$ python -q
>>> import numpy as np
>>> np.set_printoptions(suppress=True, linewidth=120)
>>> def rnd(a):
...     return np.round(a, 3) + 0
... 
>>> other = np.array([[-3, -3], [0, 2], [5, -4], [0, -4], [5, 5]])
>>> W2 = np.array([[3, 1, 2, -2], [2, 2, -1, -2]])
>>> W0 = other @ W2
>>> W0
array([[-15,  -9,  -3,  12],
       [  4,   4,  -2,  -4],
       [  7,  -3,  14,  -2],
       [ -8,  -8,   4,   8],
       [ 25,  15,   5, -20]])
>>> # looks like rank 2
>>> np.allclose(W0[:-1].T @ np.linalg.lstsq(W0[:-1].T, W0[-1])[0], W0[-1])
True
>>> try:
...     np.linalg.inv(W0)
... except np.linalg.LinAlgError as e:
...     print(e)
... 
Last 2 dimensions of the array must be square
>>> m1 = np.loadtxt("dump.csv", delimiter=",")
>>> m1
array([[  0.004,  -0.029,  -0.138,  -0.009],
       [  1.061,  -0.87 ,  -2.9  ,   4.232],
       [  0.862,  -0.929,  -3.078,   4.039],
       [  5.033,  -4.988, -15.027,  20.043],
       [ -3.877,   4.088,  12.074, -15.951],
       [ -5.17 ,   4.853,  14.959, -20.166]])
>>> rnd(m1.mean(axis=0))
array([-0.348,  0.354,  0.982, -1.302])
>>> m1[:, 4]
Traceback (most recent call last):
  File "<python-input-13>", line 1, in <module>
    m1[:, 4]
    ~~^^^^^^
IndexError: index 4 is out of bounds for axis 1 with size 4
>>> np.unravel_index(np.abs(m1).argmax(), m1.shape)
(np.int64(5), np.int64(3))
>>> np.zeros(6, 4)
Traceback (most recent call last):
  File "<python-input-15>", line 1, in <module>
    np.zeros(6, 4)
    ~~~~~~~~^^^^^^
TypeError: Cannot interpret '4' as a data type
>>> np.linalg.matrix_rank(m1)
np.int64(4)
>>> A = np.array([[-1, 0], [0, 2]])
>>> # symmetric, so the eigenvalues are real
>>> other = np.linalg.inv(A)
>>> rnd(np.linalg.inv(other))
array([[-1.,  0.],
       [ 0.,  2.]])
>>> (np.abs(other) > 1e-9).astype(int)
array([[1, 0],
       [0, 1]])
>>> rnd(np.linalg.det(A) * other)
array([[ 2.,  0.],
       [ 0., -1.]])
>>> rnd(np.linalg.slogdet(A)[0])
np.float64(-1.0)
>>> x = np.array([1, 0])
>>> A @ (2 * x)
array([-2,  0])
>>> A * x
array([[-1,  0],
       [ 0,  0]])
>>> rnd(np.sort(np.linalg.eigvals(A)))
array([-1.,  2.])
>>> np.prod(np.diag(A)), rnd(np.linalg.det(A))
(np.int64(-2), np.float64(-2.0))
>>> np.linalg.matrix_power(A - np.diag(np.diag(A)), 2)
array([[0, 0],
       [0, 0]])
>>> ev, evecs = np.linalg.eig(A)
>>> A @ evecs[:, 0] - ev[0] * evecs[:, 0]
array([0., 0.])
>>> ev
array([-1.,  2.])
>>> ev, evecs = np.linalg.eigh(A)
>>> ev
array([-1.,  2.])
>>> np.abs(evecs[:, -1]).round(6).argmax()
np.int64(1)
>>> ev.sum(), np.trace(A)
(np.float64(1.0), np.int64(1))
>>> rnd(np.linalg.eigvalsh(A + -2 * np.eye(2)))
array([-3.,  0.])
>>> rnd(np.linalg.eigvalsh(A @ A))
array([1., 4.])
>>> (ev > 1e-8).sum(), (ev < -1e-8).sum()
(np.int64(1), np.int64(1))
>>> rnd(np.linalg.svd(A, compute_uv=False))
array([2., 1.])
>>> feats = np.loadtxt("w.csv", delimiter=",")
>>> feats
array([[ -2.,   2.,  -5.],
       [ -2.,  -2.,  -2.],
       [  1.,  -4.,  -6.],
       [ -2.,  -9.,  -5.],
       [ -3.,  -9.,  -4.],
       [ -3., -11.,  -2.],
       [  1., -13.,  -1.],
       [ -4., -10.,  -5.],
       [ -6., -15.,  -8.],
       [ -7., -13.,  -4.],
       [-12., -10.,  -4.],
       [-12., -15.,   0.],
       [ -7., -19.,  -4.],
       [ -6., -19.,  -6.],
       [ -3., -19.,  -6.],
       [ -7., -24.,  -8.],
       [-11., -21.,  -3.],
       [ -7., -20.,  -2.],
       [ -6., -25.,   3.],
       [ -8., -27.,   7.],
       [ -6., -30.,   4.],
       [ -5., -29.,   9.],
       [ -9., -33.,  11.],
       [-10., -33.,   8.],
       [-12., -32.,  11.],
       [-13., -27.,  12.],
       [-12., -28.,   9.],
       [ -7., -28.,  10.],
       [ -2., -24.,  13.],
       [  1., -25.,  10.],
       [  0., -28.,   5.]])
>>> lab = feats[:, 2] > np.median(feats[:, 2])
>>> f = feats[lab].mean(axis=0) - feats[~lab].mean(axis=0)
>>> rnd(f)
array([ -1.604, -13.779,  12.025])
>>> x = np.array([-3, -1, 0])
>>> rhs = feats @ x
>>> c, lr = np.zeros(3), 1 / np.linalg.norm(feats, 2) ** 2
>>> for i in range(15):
...     c -= lr * feats.T @ (feats @ c - rhs)
...     if i % 5 == 0: print(i, round(np.linalg.norm(feats @ c - rhs), 3))
... 
0 54.513
5 45.666
10 39.032
>>> rnd(c)
array([-1.334, -1.5  , -0.134])
>>> x = np.array([1, 1, 2])
>>> rhs = feats @ x
>>> rnd(np.linalg.lstsq(feats, rhs)[0])
array([1., 1., 2.])
>>> rnd(np.linalg.solve(feats.T @ feats, feats.T @ rhs))
array([1., 1., 2.])
>>> rng = np.random.default_rng(66339)
>>> rhs = rhs + 0.1 * rng.normal(size=31)
>>> rnd(rhs)
array([ -9.996,  -8.055, -15.016, -20.749, -19.877, -17.977, -13.83 , -23.911, -36.882, -27.91 , -29.963, -26.978,
       -34.059, -37.02 , -34.159, -46.836, -38.132, -31.052, -25.211, -21.017, -27.915, -16.029, -20.081, -27.009,
       -21.921, -15.992, -22.165, -14.955,  -0.046,  -3.913, -17.868])
>>> c, *_ = np.linalg.lstsq(feats, rhs)
>>> rnd(feats.T @ (rhs - feats @ c))
array([0., 0., 0.])
>>> gram = np.cov(feats, rowvar=False)
>>> rnd(np.linalg.eigvalsh(gram)[::-1])
array([126.96 ,  18.622,  11.888])
>>> K = np.loadtxt("mat.csv", delimiter=",")
>>> rnd(K)
array([[-0.735, -0.186, -4.942],
       [-3.308, -3.695,  0.631],
       [-3.676,  3.363,  0.421]])
>>> gram = K.T @ K
>>> rnd(np.diag(gram))
array([25., 25., 25.])
>>> (K @ K.T).shape
(3, 3)
>>> np.linalg.matrix_rank(gram)
np.int64(3)
>>> np.allclose(gram, gram.T)
True
>>> lab = rng.permutation(3)
>>> other = K[:, lab] * rng.choice([-1, 1], 3)
>>> rnd(other)
array([[-0.186,  4.942, -0.735],
       [-3.695, -0.631, -3.308],
       [ 3.363, -0.421, -3.676]])
>>> left, _, Vt = np.linalg.svd(K.T @ other)
>>> rnd(np.linalg.lstsq(K, other)[0])
array([[ 0.,  0.,  1.],
       [ 1.,  0.,  0.],
       [ 0., -1.,  0.]])
>>> rnd(left @ Vt)
array([[ 0.,  0.,  1.],
       [ 1.,  0.,  0.],
       [ 0., -1.,  0.]])
>>> F = np.load("run9.npy")
>>> F
array([[6., 1., 1.],
       [1., 6., 1.],
       [1., 1., 6.]])
>>> # symmetric
>>> other = F / np.linalg.norm(F, axis=1, keepdims=True)
>>> gram = other @ other.T
>>> rnd(np.linalg.norm(other, axis=1))
array([1., 1., 1.])
>>> rnd(np.degrees(np.arccos(np.clip(gram[2, 1], -1, 1))))
np.float64(69.995)
>>> rnd(gram[2])
array([0.342, 0.342, 1.   ])
>>> np.argwhere(np.triu(np.abs(gram) > 0.95, 1))
array([], shape=(0, 2), dtype=int64)
>>> x = np.array([2, 0, 1])
>>> rhs = F @ x
>>> c, lr = np.zeros(3), 1 / np.linalg.norm(F, 2) ** 2
>>> for i in range(10):
...     c -= lr * F.T @ (F @ c - rhs)
...     if i % 2 == 0: print(i, round(np.linalg.norm(F @ c - rhs), 3))
... 
0 4.309
2 1.6
4 0.594
6 0.221
8 0.082
>>> rnd(c)
array([1.993, 0.007, 1.   ])
